>>> import numpy as np
>>> import numpy.linalg as la
>>> np.set_printoptions(precision=2, suppress=True, linewidth=140)
>>> def tidy(a):
...     return np.round(a, 2) + 0
... 
>>> W2 = 3 * np.array([[-1.0, -0.2, -0.9], [-0.9, -2.3, -0.1]])
>>> rng = np.random.default_rng(76191)
>>> labels = rng.integers(0, 2, 15)
>>> X = W2[labels] + rng.normal(size=(15, 3))
>>> tidy(X)
array([[-3.62,  0.25, -5.28],
       [-5.18, -1.41, -0.82],
       [-2.93, -0.92, -1.77],
       [-2.16, -6.59, -1.49],
       [-2.46, -8.08, -1.92],
       [-4.28, -4.89, -0.79],
       [-1.93, -7.29,  0.3 ],
       [-1.68,  1.01, -1.43],
       [-4.33, -0.52, -0.87],
       [-0.93, -0.22, -2.51],
       [-2.48, -6.39,  0.04],
       [-2.21, -6.64,  1.05],
       [-2.89, -6.27, -0.83],
       [-2.4 , -8.39, -0.89],
       [-1.41, -8.21,  0.49]])
>>> gram = np.cov(X, rowvar=False)
>>> np.argsort(-X.std(axis=0).round(6), kind="stable")
array([1, 2, 0])
>>> tidy(np.polyfit(X[:, 1], X[:, 0], 1))
array([-0.1 , -3.14])
>>> tidy(gram)
array([[ 1.38, -1.19,  0.26],
       [-1.19, 12.44, -3.04],
       [ 0.26, -3.04,  2.26]])
>>> print(tidy(np.corrcoef(X[:, 1], X[:, 0])[0, 1]))
-0.29
>>> tidy(X.std(axis=0))
array([1.14, 3.41, 1.45])
>>> tidy(la.svd(gram, compute_uv=False))
array([13.4 ,  1.45,  1.24])
>>> tidy(la.norm(gram))
np.float64(13.54)
>>> np.unravel_index(np.abs(gram).argmax(), gram.shape)
(np.int64(1), np.int64(1))
>>> np.count_nonzero(gram)
np.int64(9)
>>> tidy(gram - gram[0])
array([[ 0.  ,  0.  ,  0.  ],
       [-2.58, 13.63, -3.3 ],
       [-1.13, -1.84,  2.  ]])
>>> print(tidy(gram.sum(axis=1)))
[ 0.45  8.21 -0.51]
>>> la.matrix_rank(gram)
np.int64(3)
>>> tidy(np.abs(gram).max())
np.float64(12.44)
>>> tidy(np.diff(gram, axis=0))
array([[ -2.58,  13.63,  -3.3 ],
       [  1.45, -15.48,   5.3 ]])
>>> gram.shape
(3, 3)
>>> feats = np.load("dump.npy")
>>> feats
array([[ 2,  0,  0],
       [ 2,  5,  0],
       [ 4, -3, -2]])
>>> # triangular: eigenvalues sit on the diagonal
>>> f = np.array([5, 0])
>>> np.array([np.convolve(row, f, "same") for row in feats])
array([[ 10,   0,   0],
       [ 10,  25,   0],
       [ 20, -15, -10]])
>>> np.correlate(feats[2], feats[0], "full")
array([ 0,  0,  8, -6, -4])
>>> Q = feats.astype(float).copy()
>>> for j in range(3):
...     Q[:, j] -= Q[:, :j] @ (Q[:, :j].T @ Q[:, j])
...     Q[:, j] /= la.norm(Q[:, j])
... 
>>> tidy(Q.T @ feats)
array([[ 4.9 , -0.41, -1.63],
       [ 0.  ,  5.82,  0.92],
       [ 0.  ,  0.  ,  0.7 ]])
>>> tidy(Q)
array([[ 0.41,  0.03,  0.91],
       [ 0.41,  0.89, -0.21],
       [ 0.82, -0.46, -0.35]])
>>> np.prod(np.diag(feats)), tidy(la.det(feats))
(np.int64(-20), np.float64(-20.0))
>>> la.matrix_rank(feats - feats[0, 0] * np.eye(3))
np.int64(2)
>>> tidy(np.sort(la.eigvals(feats)))
array([-2.,  2.,  5.])
>>> B = feats / la.norm(feats, axis=1, keepdims=True)
>>> gram = B @ B.T
>>> (np.abs(gram) > 0.9).astype(int)
array([[1, 0, 0],
       [0, 1, 0],
       [0, 0, 1]])
>>> tidy(la.norm(B, axis=1))
array([1., 1., 1.])
>>> tidy(gram[0])
array([1.  , 0.37, 0.74])
>>> print((gram - 2 * np.eye(3)).round(6).argmax(axis=1))
[2 0 0]
>>> arr = np.array([[1, -1, 3, 3, -2],
...     [-2, 1, -1, 3, 3],
...     [3, -2, 1, -1, 3],
...     [3, 3, -2, 1, -1],
...     [-1, 3, 3, -2, 1]])
>>> labels = rng.permutation(5)
>>> labels
array([1, 4, 0, 3, 2])
>>> B = arr[labels][:, labels]
>>> print(np.allclose(B, arr))
False
>>> print(tidy(la.det(B)), tidy(la.det(arr[labels])))
2684.0 -2684.0
>>> vec = np.array([1, 1, -2])
>>> y = X @ vec
>>> tidy(la.solve(X.T @ X, X.T @ y))
array([ 1.,  1., -2.])
>>> tidy(la.lstsq(X, y)[0])
array([ 1.,  1., -2.])
>>> tidy(la.pinv(X) @ X)
array([[1., 0., 0.],
       [0., 1., 0.],
       [0., 0., 1.]])
>>> y = y + 0.02 * rng.normal(size=15)
>>> tidy(y)
array([  7.19,  -4.94,  -0.33,  -5.77,  -6.7 ,  -7.59,  -9.79,   2.23,  -3.11,   3.85,  -8.99, -10.95,  -7.51,  -9.  , -10.63])
>>> b, *_ = la.lstsq(X, y)
>>> tidy(X.T @ (y - X @ b))
array([0., 0., 0.])
>>> [round(float(la.norm(la.solve(X.T @ X + lam * np.eye(3), X.T @ y))), 2) for lam in (0, 1, 10, 100)]
[2.45, 2.36, 1.89, 1.07]
>>> Q = arr.astype(float).copy()
>>> for j in range(5):
...     Q[:, j] -= Q[:, :j] @ (Q[:, :j].T @ Q[:, j])
...     Q[:, j] /= la.norm(Q[:, j])
... 
>>> tidy(Q.T @ Q)
array([[1., 0., 0., 0., 0.],
       [0., 1., 0., 0., 0.],
       [0., 0., 1., 0., 0.],
       [0., 0., 0., 1., 0.],
       [0., 0., 0., 0., 1.]])
>>> tidy(np.sort(np.abs(np.fft.fft(arr[0])))), tidy(np.sort(la.svd(arr, compute_uv=False)))
(array([4.  , 4.87, 4.87, 5.31, 5.31]), array([4.  , 4.87, 4.87, 5.31, 5.31]))
